In [1]: import numpy as np

In [2]: np.set_printoptions(suppress=True, linewidth=160)

In [3]: tidy = lambda a: np.round(a, 1) + 0

In [4]: mat = np.loadtxt("layer5.csv", delimiter=",")

In [5]: tidy(mat)
Out[5]: 
array([[-0.1, -0.1, -0.7],
       [-0.2, -0.2, -0.7],
       [ 0.2,  0.5, -1.9]])

In [6]: rng = np.random.default_rng(61372)

In [7]: idx = rng.permutation(3)

In [8]: idx
Out[8]: array([0, 2, 1])

In [9]: out = mat[idx][:, idx]

In [10]: tidy(np.trace(out))
Out[10]: np.float64(-2.2)

In [11]: np.allclose(out, mat)
Out[11]: False

In [12]: tidy(out)
Out[12]: 
array([[-0.1, -0.7, -0.1],
       [ 0.2, -1.9,  0.5],
       [-0.2, -0.7, -0.2]])

In [13]: tidy(np.linalg.det(out)), tidy(np.linalg.det(mat[idx]))
Out[13]: (np.float64(0.0), np.float64(0.0))

In [14]: tidy(np.diag(out))
Out[14]: array([-0.1, -1.9, -0.2])

In [15]: tidy(np.sort(np.abs(np.linalg.eigvals(out))))
Out[15]: array([0. , 0.7, 1.4])

In [16]: feats = np.load("out7.npy")

In [17]: feats
Out[17]: 
array([[  6,   2,  -2],
       [-12,   7,   4],
       [ -3,   9,   1]])

In [18]: np.linalg.cond(feats) > 100
Out[18]: np.True_

In [19]: [round(float(x), 1) for x in np.linalg.svd(feats, compute_uv=False)[:3]]
Out[19]: [16.8, 7.8, 0.0]

In [20]: U, sig, vt = np.linalg.svd(feats)

In [21]: tidy(sig)
Out[21]: array([16.8,  7.8,  0. ])

In [22]: np.argmax(sig[:-1] / (sig[1:] + 1e-6)) + 1
Out[22]: np.int64(2)

In [23]: out = U[:, :2] @ np.diag(sig[:2]) @ vt[:2]

In [24]: np.linalg.matrix_rank(feats, rtol=0.05)
Out[24]: np.int64(2)

In [25]: np.linalg.matrix_rank(out)
Out[25]: np.int64(2)

In [26]: tidy(out)
Out[26]: 
array([[  6.,   2.,  -2.],
       [-12.,   7.,   4.],
       [ -3.,   9.,   1.]])

In [27]: tidy(np.linalg.norm(feats - out) / np.linalg.norm(feats))
Out[27]: np.float64(0.0)

In [28]: U, sig, vt = np.linalg.svd(out)

In [29]: vecs = vt[:(sig > 1e-8).sum()]

In [30]: vec = out[1] + -1 * out[0] + rng.integers(2) * np.eye(3)[1]

In [31]: tidy(vec)
Out[31]: array([-18.,   5.,   6.])

In [32]: tidy(np.diag(vecs.T @ vecs))
Out[32]: array([0.9, 1. , 0.1])

In [33]: tidy(vecs.T @ vecs)
Out[33]: 
array([[ 0.9,  0. , -0.3],
       [ 0. ,  1. ,  0. ],
       [-0.3,  0. ,  0.1]])

In [34]: np.linalg.matrix_rank(np.vstack([out, vec]))
Out[34]: np.int64(2)

In [35]: vec = np.array([-1, -1, -2])

In [36]: a = np.maximum(feats @ vec, 0)

In [37]: np.maximum(feats @ vec, 0) - np.maximum(-feats @ vec, 0)
Out[37]: array([-4, -3, -8])

In [38]: np.maximum(feats @ (3 * vec), 0)
Out[38]: array([0, 0, 0])

In [39]: tidy(np.tanh(feats @ vec))
Out[39]: array([-1., -1., -1.])

In [40]: feats.T @ a
Out[40]: array([0, 0, 0])

In [41]: feats * (a > 1e-9)[:, None]
Out[41]: 
array([[0, 0, 0],
       [0, 0, 0],
       [0, 0, 0]])

In [42]: arr = np.load("run17.npy")

In [43]: arr
Out[43]: 
array([[-1.8, -5.9],
       [-2.9, -9. ],
       [-1.1, -3.1],
       [-2.1, -6.2]])

In [44]: arr.reshape(2, -1)
Out[44]: 
array([[-1.8, -5.9, -2.9, -9. ],
       [-1.1, -3.1, -2.1, -6.2]])

In [45]: t3 = arr.reshape(4, 2, -1)

In [46]: np.swapaxes(t3, 1, 2)[0]
Out[46]: array([[-1.8, -5.9]])

In [47]: tidy(np.einsum("ihd,ihd->ih", t3, t3))
Out[47]: 
array([[ 3.2, 34.8],
       [ 8.4, 81. ],
       [ 1.2,  9.6],
       [ 4.4, 38.4]])

In [48]: vec = np.array([0, 0])

In [49]: rhs = arr @ vec

In [50]: tidy(np.linalg.pinv(arr) @ arr)
Out[50]: 
array([[1., 0.],
       [0., 1.]])

In [51]: rhs
Out[51]: array([0., 0., 0., 0.])

In [52]: rhs = rhs + 0.3 * rng.normal(size=4)

In [53]: tidy(rhs)
Out[53]: array([-0.1, -0.6,  0.4,  0.1])

In [54]: coef, *_ = np.linalg.lstsq(arr, rhs)

In [55]: tidy(arr.T @ (rhs - arr @ coef))
Out[55]: array([0., 0.])

In [56]: coef.round()
Out[56]: array([-2.,  1.])

In [57]: tidy(coef)
Out[57]: array([-2.3,  0.8])
